% ipython --no-banner

In [1]: import numpy as np

In [2]: import numpy.linalg as la

In [3]: np.set_printoptions(suppress=True, linewidth=200)

In [4]: J = np.loadtxt("layer14.csv", delimiter=",")

In [5]: J.round(1)
Out[5]: 
array([[ 0.3,  0. , -1. ,  0. ,  0. ,  0. ],
       [ 0. ,  1. ,  0. ,  0. ,  0. ,  0. ],
       [ 1. ,  0. ,  0.3,  0. ,  0. ,  0. ],
       [ 0. ,  0. ,  0. ,  1. ,  0. ,  0. ],
       [ 0. ,  0. ,  0. ,  0. ,  1. ,  0. ],
       [ 0. ,  0. ,  0. ,  0. ,  0. ,  1. ]])

In [6]: np.round((J - J.T) / 2, 1)
Out[6]: 
array([[ 0.,  0., -1.,  0.,  0.,  0.],
       [ 0.,  0.,  0.,  0.,  0.,  0.],
       [ 1.,  0.,  0.,  0.,  0.,  0.],
       [ 0.,  0.,  0.,  0.,  0.,  0.],
       [ 0.,  0.,  0.,  0.,  0.,  0.],
       [ 0.,  0.,  0.,  0.,  0.,  0.]])

In [7]: np.allclose(J @ J.T, J.T @ J)
Out[7]: True

In [8]: round(float(np.trace(J)), 1)
Out[8]: 4.6

In [9]: np.round(np.sort(np.abs(la.eigvals(J))), 1)
Out[9]: array([1., 1., 1., 1., 1., 1.])

In [10]: np.round(np.abs(la.eigvals(J)).max(), 1)
Out[10]: np.float64(1.0)

In [11]: B = la.inv(J)

In [12]: B.round(1)
Out[12]: 
array([[ 0.3,  0. ,  1. ,  0. ,  0. ,  0. ],
       [ 0. ,  1. ,  0. ,  0. ,  0. ,  0. ],
       [-1. , -0. ,  0.3, -0. , -0. , -0. ],
       [ 0. ,  0. ,  0. ,  1. ,  0. ,  0. ],
       [ 0. ,  0. ,  0. ,  0. ,  1. ,  0. ],
       [ 0. ,  0. ,  0. ,  0. ,  0. ,  1. ]])

In [13]: round(la.det(J) * la.det(B), 1)
Out[13]: np.float64(1.0)

In [14]: (np.abs(B) > 1e-9).astype(int)
Out[14]: 
array([[1, 0, 1, 0, 0, 0],
       [0, 1, 0, 0, 0, 0],
       [1, 0, 1, 0, 0, 0],
       [0, 0, 0, 1, 0, 0],
       [0, 0, 0, 0, 1, 0],
       [0, 0, 0, 0, 0, 1]])

In [15]: np.round(la.det(J) * B, 1)
Out[15]: 
array([[ 0.3,  0. ,  1. ,  0. ,  0. ,  0. ],
       [ 0. ,  1. ,  0. ,  0. ,  0. ,  0. ],
       [-1. , -0. ,  0.3, -0. , -0. , -0. ],
       [ 0. ,  0. ,  0. ,  1. ,  0. ,  0. ],
       [ 0. ,  0. ,  0. ,  0. ,  1. ,  0. ],
       [ 0. ,  0. ,  0. ,  0. ,  0. ,  1. ]])

In [16]: np.allclose(B, J.T)
Out[16]: True

In [17]: round(la.cond(J), 1)
Out[17]: np.float64(1.0)
